In [1]: import numpy as np

In [2]: np.set_printoptions(precision=3, suppress=True, linewidth=100)

In [3]: def rd(a):
   ...:     return np.round(a, 3) + 0
   ...: 

In [4]: J = np.loadtxt("data.csv", delimiter=",")

In [5]: J
Out[5]: 
array([[ 8.,  4.,  2.],
       [ 4., -2.,  5.],
       [ 2.,  5., 10.]])

In [6]: J @ J
Out[6]: 
array([[ 84.,  34.,  56.],
       [ 34.,  45.,  48.],
       [ 56.,  48., 129.]])

In [7]: print((J - J.T) / 2)
[[0. 0. 0.]
 [0. 0. 0.]
 [0. 0. 0.]]

In [8]: print((J + J.T) / 2)
[[ 8.  4.  2.]
 [ 4. -2.  5.]
 [ 2.  5. 10.]]

In [9]: print(np.allclose(J @ J.T, J.T @ J))
True

In [10]: rd(np.linalg.matrix_power(J, 4))
Out[10]: 
array([[11348.,  7074., 13560.],
       [ 7074.,  5485., 10256.],
       [13560., 10256., 22081.]])

In [11]: np.allclose(J, J.T)
Out[11]: True

In [12]: rd(np.sort(np.abs(np.linalg.eigvals(J))))
Out[12]: array([ 4.603,  6.797, 13.806])

In [13]: np.trace(J)
Out[13]: np.float64(16.0)

In [14]: rng = np.random.default_rng(5982)

In [15]: lab = rng.permutation(3)

In [16]: A2 = J[:, lab] * rng.choice([-1, 1], 3)

In [17]: A2
Out[17]: 
array([[  8.,  -2.,   4.],
       [  4.,  -5.,  -2.],
       [  2., -10.,   5.]])

In [18]: U, _, VT = np.linalg.svd(J.T @ A2)

In [19]: print(rd(U @ VT))
[[ 1.  0.  0.]
 [ 0.  0.  1.]
 [ 0. -1.  0.]]

In [20]: A2 = np.array([[1, 2, -2], [-3, -3, 3]])

In [21]: Z = np.kron(A2, J)

In [22]: np.linalg.matrix_rank(Z)
Out[22]: np.int64(6)

In [23]: print(Z)
[[  8.   4.   2.  16.   8.   4. -16.  -8.  -4.]
 [  4.  -2.   5.   8.  -4.  10.  -8.   4. -10.]
 [  2.   5.  10.   4.  10.  20.  -4. -10. -20.]
 [-24. -12.  -6. -24. -12.  -6.  24.  12.   6.]
 [-12.   6. -15. -12.   6. -15.  12.  -6.  15.]
 [ -6. -15. -30.  -6. -15. -30.   6.  15.  30.]]

In [24]: rd(np.linalg.norm(Z, 2)), rd(np.linalg.norm(A2, 2) * np.linalg.norm(J, 2))
Out[24]: (np.float64(82.25), np.float64(82.25))

In [25]: np.einsum("ii->", J)
Out[25]: np.float64(16.0)

In [26]: rd(np.linalg.eigvals(J))
Out[26]: array([13.806,  6.797, -4.603])

In [27]: rd(np.poly(J))
Out[27]: array([  1., -16.,  -1., 432.])

In [28]: rd(np.linalg.det(J[::-1]))
Out[28]: np.float64(432.0)

In [29]: print(np.kron(np.eye(2, dtype=int), J))
[[ 8.  4.  2.  0.  0.  0.]
 [ 4. -2.  5.  0. -0.  0.]
 [ 2.  5. 10.  0.  0.  0.]
 [ 0.  0.  0.  8.  4.  2.]
 [ 0. -0.  0.  4. -2.  5.]
 [ 0.  0.  0.  2.  5. 10.]]
